>>> import numpy as np
>>> import numpy.linalg as la
>>> np.set_printoptions(precision=1, suppress=True, linewidth=100)
>>> J = np.load("a.npy")
>>> J
array([[-3.4,  0.1,  9.4],
       [-7.9,  5.6, -2.3],
       [-8.1,  5.6, -1.7],
       [ 5.9, -2.1, -7.8],
       [-2.9, -0.3,  9.6],
       [-4. ,  4.4, -8.1],
       [ 0.4, -2.4,  9.7],
       [ 3.7, -4.2,  8.3],
       [ 4.2, -4.5,  7.9],
       [ 8. , -4.2, -4.3],
       [-8. ,  4.2,  4.3],
       [-8. ,  5.6, -1.9],
       [ 0.7,  1.8, -9.8],
       [-7.7,  5.6, -3. ],
       [-7.3,  3.4,  5.8],
       [ 7.2, -5.6,  4.1],
       [ 8.4, -5. , -2.2],
       [ 6.6, -2.7, -7. ],
       [ 7.2, -3.3, -6.1],
       [ 5.2, -4.9,  6.9]])
>>> cen = J - J.mean(axis=0)
>>> V = la.svd(cen)[2][:2]
>>> A2 = cen - cen @ V.T @ V
>>> np.round(la.norm(A2) / la.norm(cen), 1)
np.float64(0.0)
>>> np.round(np.cov(cen @ V.T, rowvar=False), 1) + 0
array([[57.5,  0. ],
       [ 0. , 47.4]])
>>> (cen @ V.T).std(axis=0)
array([7.4, 6.7])
>>> np.diag(V.T @ V)
array([0.7, 0.3, 1. ])
>>> np.round(A2.std(axis=0), 1) + 0
array([0., 0., 0.])
>>> la.matrix_rank(J, rtol=0.1)
np.int64(2)
>>> [round(float(x), 1) for x in la.svd(J, compute_uv=False)[:3]]
[33.1, 30.1, 0.0]
>>> round(la.norm(J, 2) / la.norm(J), 1)
np.float64(0.7)
>>> np.argsort(-la.norm(J, axis=0).round(6), kind="stable")[:3]
array([2, 0, 1])
>>> la.cond(J) > 100
np.True_
>>> D = la.norm(J[:, None] - J[None], axis=-1)
>>> la.matrix_rank(D ** 2)
np.int64(3)
>>> D[:5, :5]
array([[ 0. , 13.7, 13.2, 19.7,  0.7],
       [13.7,  0. ,  0.6, 16.8, 14.2],
       [13.2,  0.6,  0. , 17.1, 13.8],
       [19.7, 16.8, 17.1,  0. , 19.6],
       [ 0.7, 14.2, 13.8, 19.6,  0. ]])
>>> D.mean(axis=1).argmax()
np.int64(12)
>>> np.unravel_index(D.round(6).argmax(), D.shape)
(np.int64(9), np.int64(10))
>>> w1 = np.array([[1, 0], [2, 0], [0, 2]])
>>> beta = np.array([3, 4])
>>> H = np.maximum(J @ w1 + beta, 0)
>>> (H > 0).mean(axis=0)
array([0.7, 0.6])
>>> la.matrix_rank(H)
np.int64(2)
>>> basis = np.array([[2, 1, 1], [0, 0, 2]])
>>> w1 @ basis
array([[2, 1, 1],
       [4, 2, 2],
       [0, 0, 4]])
>>> W0 = np.loadtxt("sample1.csv", delimiter=",")
>>> W0
array([[17., -3.,  5.,  6.],
       [-3.,  3.,  2., -2.],
       [ 5.,  2.,  6.,  2.],
       [ 6., -2.,  2.,  4.]])
>>> # equal to its transpose
>>> evals, V = la.eigh(W0)
>>> x0 = np.array([9, -6, 2, -6])
>>> (np.sign(V[:, -1].round(6)) == np.sign(V[0, -1].round(6))).astype(int)
array([1, 0, 1, 1])
>>> V * np.abs(evals) @ V.T
array([[17., -3.,  5.,  6.],
       [-3.,  3.,  2., -2.],
       [ 5.,  2.,  6.,  2.],
       [ 6., -2.,  2.,  4.]])
>>> np.abs(W0).sum(axis=1).max(), round(float(np.abs(evals).max()), 1)
(np.float64(31.0), 21.6)
>>> la.eigvalsh(W0[1:, 1:])
array([0.1, 5.5, 7.4])
>>> la.lstsq(W0[:-1].T, W0[-1])[2]
np.int32(3)
>>> np.round(np.trace(la.pinv(W0) @ W0), 1)
np.float64(3.0)
>>> W0 @ la.pinv(W0) @ W0
array([[17., -3.,  5.,  6.],
       [-3.,  3.,  2., -2.],
       [ 5.,  2.,  6.,  2.],
       [ 6., -2.,  2.,  4.]])
>>> np.unique(W0.round(6), axis=0).shape
(4, 4)
>>> la.matrix_rank(W0, rtol=0.1)
np.int64(2)
>>> [round(float(x), 1) for x in la.svd(W0, compute_uv=False)[:3]]
[21.6, 6.5, 1.9]
>>> np.round(la.norm(W0, 2) / la.norm(W0), 1)
np.float64(1.0)
>>> rk = la.matrix_rank(W0)
>>> rk
np.int64(3)
>>> N = la.svd(W0)[2][rk:].T
>>> N.shape
(4, 1)
>>> [int(la.matrix_rank(W0[:, :j + 1])) for j in range(4)]
[1, 2, 3, 3]
>>> np.round(W0 @ N, 1) + 0
array([[0.],
       [0.],
       [0.],
       [0.]])
>>> feats = np.array([[-2.3, 1.1, -4.2],
...     [2.1, 0.3, -1.5],
...     [-0.3, 2.1, -1.5],
...     [1.9, 1.7, -4.1],
...     [-1.9, 1.7, 0.7],
...     [-0.9, -0.8, 3.1],
...     [0.0, -0.5, -0.1],
...     [0.6, -0.7, -0.3],
...     [-0.2, -0.9, 1.7],
...     [0.1, 1.9, -4.4],
...     [-2.9, -0.8, 0.1],
...     [0.0, 0.7, -1.0],
...     [-0.5, -2.3, 6.5],
...     [-1.6, -1.0, 2.8],
...     [2.0, 1.4, -3.2],
...     [-1.1, -0.3, -0.1],
...     [1.0, 0.6, -0.6],
...     [-1.4, -2.3, 5.9],
...     [-0.6, -0.7, 3.3]])
>>> proj = feats @ la.solve(feats.T @ feats, feats.T)
>>> la.matrix_rank(np.eye(19) - proj)
np.int64(16)
>>> cen = (feats - feats.mean(axis=0)) / feats.std(axis=0)
>>> cen.std(axis=0)
array([1., 1., 1.])
>>> beta = la.lstsq(np.delete(cen, 2, axis=1), cen[:, 2])[0]
>>> np.abs(beta).argmax()
np.int64(1)
>>> D = la.norm(feats[:, None] - feats[None], axis=-1)
>>> D[13].round(6).argsort(kind="stable")[:4]
array([13,  5, 18,  8])
>>> np.unravel_index(D.round(6).argmax(), D.shape)
(np.int64(9), np.int64(12))
>>> la.norm(feats, axis=1)
array([4.9, 2.6, 2.6, 4.8, 2.6, 3.3, 0.5, 1. , 1.9, 4.8, 3. , 1.2, 6.9, 3.4, 4. , 1.1, 1.3, 6.5,
       3.4])
>>> la.matrix_rank(D ** 2)
np.int64(5)
>>> D.mean(axis=1).argmax()
np.int64(12)
>>> la.norm(feats - feats.mean(axis=0), axis=1)
array([4.9, 2.9, 2.6, 5.1, 2.3, 3.1, 0.7, 1.3, 1.8, 4.9, 2.7, 1.4, 6.8, 3.1, 4.3, 0.9, 1.6, 6.3,
       3.2])
>>> np.flatnonzero(D[13] < D.mean() / 2)
array([ 5,  8, 13, 18])
>>> M = np.loadtxt("case13.csv", delimiter=",")
>>> M
array([[-1.7,  0.2, -0.5, -0.9],
       [ 0.1,  1.4,  1.1,  0.5],
       [-2. , -0.7,  0. , -1.5],
       [ 1.9,  0.5,  0.1, -1.3]])
>>> proj = np.triu(np.array([[-1, 0, -2, -2], [-2, -2, 0, -1], [-2, 0, 0, -1], [1, -2, 0, 0]]), 1) + np.eye(4)
>>> A2 = proj @ M @ la.inv(proj)
>>> round(float(np.trace(A2)), 1), np.trace(M)
(-1.6, np.float64(-1.6))
>>> A2
array([[ -1.5,   0.6,  -3.7,  -1.4],
       [ -1.8,   0.9,  -2.6,  -3.5],
       [ -3.9,  -1.2,  -7.9, -17.1],
       [  1.9,   0.5,   3.9,   6.9]])
>>> w1 = np.array([[3, 2, 3, 3, 0], [2, 1, 3, 0, 2], [0, 3, 2, 1, 3], [1, 2, 3, 2, 1]])
>>> beta = np.array([2, 2, -1, 3, -1])
>>> H = np.maximum(M @ w1 + beta, 0)
>>> (H > 0).mean(axis=0)
array([0.5, 0.5, 0.5, 0.5, 0.2])
>>> la.matrix_rank(H)
np.int64(2)
>>> H
array([[0. , 0. , 0. , 0. , 0. ],
       [5.6, 7.9, 7.2, 5.4, 5.6],
       [0. , 0. , 0. , 0. , 0. ],
       [7.4, 4. , 2.5, 6.2, 0. ]])
>>> basis = np.array([[-1, 2], [-3, -3], [-1, -3], [3, 1], [3, -2]])
>>> (H @ basis).round(6).argmax(axis=1)
array([0, 0, 0, 1])
>>> w1 @ basis
array([[ -3,  -6],
       [ -2, -12],
       [  1, -20],
       [ -1, -13]])
>>> data = np.loadtxt("mat.csv", delimiter=",")
>>> data
array([[-2.,  0.,  0.,  0.],
       [-1.,  3., -1., -1.],
       [ 0.,  0.,  0.,  1.],
       [-7., 15., -5., -5.]])
>>> U, sv, VT = la.svd(data)
>>> sv.round(1) + 0
array([18.3,  1.9,  1. ,  0. ])
>>> np.argmax(sv[:-1] / (sv[1:] + 1e-6)) + 1
np.int64(3)
>>> A2 = U[:, :3] @ np.diag(sv[:3]) @ VT[:3]
>>> la.matrix_rank(A2)
np.int64(3)
>>> round(la.norm(data - A2, 2), 1), np.round(sv[3], 1)
(np.float64(0.0), np.float64(0.0))
>>> la.matrix_rank(data, rtol=0.05)
np.int64(3)
>>> np.round(la.norm(data - A2) / la.norm(data), 1)
np.float64(0.0)
>>> A2 = data / la.norm(data, axis=1, keepdims=True)
>>> G = A2 @ A2.T
>>> (np.abs(G) > 0.9).astype(int)
array([[1, 0, 0, 0],
       [0, 1, 0, 1],
       [0, 0, 1, 0],
       [0, 1, 0, 1]])
>>> (G - 2 * np.eye(4)).round(6).argmax(axis=1)
array([3, 3, 0, 1])
>>> G[1]
array([ 0.3,  1. , -0.3,  1. ])
>>> round(float(np.degrees(np.arccos(np.clip(G[1, 0], -1, 1)))), 1)
73.2
>>> rng = np.random.default_rng(74)
>>> theta = np.sort(rng.uniform(-2, 2, 23))
>>> K = np.c_[theta, theta ** 2, theta ** 3] @ np.array([[2, 0, 1], [2, 3, 3], [0, 0, 3]])
>>> K.round(1) + 0
array([[  3.9,  11.8, -13.6],
       [  3.5,  11.1, -12.1],
       [  1.9,   7.6,  -6.1],
       [  1.1,   5.8,  -3.6],
       [  0.4,   4.2,  -2. ],
       [ -0.1,   2.8,  -0.9],
       [ -0.5,   1. ,  -0.2],
       [ -0.5,   0.6,  -0.1],
       [  0.1,   0. ,   0.1],
       [  0.2,   0. ,   0.1],
       [  0.2,   0. ,   0.1],
       [  0.7,   0.2,   0.5],
       [  1.4,   0.7,   1.4],
       [  2.3,   1.4,   3. ],
       [  2.4,   1.5,   3.3],
       [  4. ,   3. ,   6.9],
       [  4.7,   3.7,   9. ],
       [  5. ,   4. ,   9.8],
       [  8.1,   7.5,  20.8],
       [  8.4,   7.7,  21.8],
       [ 10.5,  10.2,  31. ],
       [ 10.8,  10.6,  32.2],
       [ 11.1,  10.9,  33.7]])
>>> U, sv, VT = la.svd(K, full_matrices=False)
>>> np.abs(U[:, 0]).round(6).argmax()
np.int64(22)
>>> np.round(U.T @ K @ VT.T, 1) + 0
array([[73.8,  0. ,  0. ],
       [ 0. , 26.2,  0. ],
       [ 0. ,  0. ,  3.5]])
>>> np.abs(VT[0])
array([0.3, 0.3, 0.9])
>>> x0 = np.array([-2, 1, -2])
>>> K @ x0
array([ 31.2,  28.2,  16.1,  10.9,   7.3,   4.7,   2.3,   1.8,  -0.4,  -0.5,  -0.7,  -2.1,  -4.9,
        -9.1,  -9.8, -18.8, -23.6, -25.6, -50.4, -52.5, -72.9, -75.5, -78.6])
>>> np.sign((K @ x0).round(6))
array([ 1.,  1.,  1.,  1.,  1.,  1.,  1.,  1., -1., -1., -1., -1., -1., -1., -1., -1., -1., -1.,
       -1., -1., -1., -1., -1.])
>>> (K @ x0).argmax()
np.int64(0)
>>> (K * x0).sum(axis=1)
array([ 31.2,  28.2,  16.1,  10.9,   7.3,   4.7,   2.3,   1.8,  -0.4,  -0.5,  -0.7,  -2.1,  -4.9,
        -9.1,  -9.8, -18.8, -23.6, -25.6, -50.4, -52.5, -72.9, -75.5, -78.6])
>>> A2 = K / np.sqrt((K ** 2).mean(axis=1, keepdims=True))
>>> A2[12]
array([1.1, 0.5, 1.2])
>>> np.round(K - K.mean(axis=1, keepdims=True), 1) + 0
array([[  3.2,  11.1, -14.3],
       [  2.7,  10.2, -12.9],
       [  0.8,   6.5,  -7.3],
       [  0. ,   4.7,  -4.7],
       [ -0.5,   3.3,  -2.9],
       [ -0.7,   2.2,  -1.5],
       [ -0.6,   0.9,  -0.3],
       [ -0.5,   0.6,  -0.1],
       [  0.1,  -0.1,   0. ],
       [  0.1,  -0.1,   0. ],
       [  0.1,  -0.1,   0. ],
       [  0.2,  -0.3,   0.1],
       [  0.2,  -0.5,   0.3],
       [  0.1,  -0.8,   0.8],
       [  0. ,  -0.9,   0.9],
       [ -0.6,  -1.6,   2.3],
       [ -1.1,  -2.1,   3.2],
       [ -1.3,  -2.3,   3.5],
       [ -4. ,  -4.7,   8.7],
       [ -4.3,  -4.9,   9.1],
       [ -6.7,  -7. ,  13.8],
       [ -7.1,  -7.3,  14.4],
       [ -7.5,  -7.6,  15.1]])
>>> lab = rng.integers(0, 3, 3)
>>> F = np.array([[-2, 0, -3], [-2, 2, 0], [-3, 0, -2]]) * (lab[:, None] == lab)
>>> F
array([[-2,  0,  0],
       [ 0,  2,  0],
       [ 0,  0, -2]])
>>> U, sv, VT = la.svd(J)
>>> V = VT[:(sv > 1e-8).sum()]
>>> x0 = J[3] + -3 * J[10] + rng.integers(2) * np.eye(3)[2]
>>> x0
array([ 29.8, -14.6, -19.9])
>>> V.T @ V
array([[ 0.7, -0.4, -0.1],
       [-0.4,  0.3, -0.2],
       [-0.1, -0.2,  1. ]])
>>> la.matrix_rank(np.vstack([J, x0]))
np.int64(3)
>>> u = np.array([9, 9, 4])
>>> A2 = F + np.outer(u, np.eye(3)[1])
>>> la.matrix_rank(A2 - F)
np.int64(1)
>>> np.allclose(M, M.T)
False
>>> np.sort(np.abs(la.eigvals(M)))
array([1.3, 1.3, 2.2, 2.2])
>>> (M + M.T) / 2
array([[-1.7,  0.2, -1.2,  0.5],
       [ 0.2,  1.4,  0.2,  0.5],
       [-1.2,  0.2,  0. , -0.7],
       [ 0.5,  0.5, -0.7, -1.3]])
>>> round(float(np.abs(la.eigvals(M)).max()), 1)
2.2
>>> la.matrix_power(M, 4)
array([[-15.3,  -1.4,   0.1,  11.7],
       [  5.9,  -1.6,   2. ,  -1.9],
       [-16.1,  -2.1,  -4.6,   5.8],
       [-14.1,   2.6,  -5.3, -23.2]])
>>> np.trace(M)
np.float64(-1.6)
>>> np.allclose(M @ M.T, M.T @ M)
False
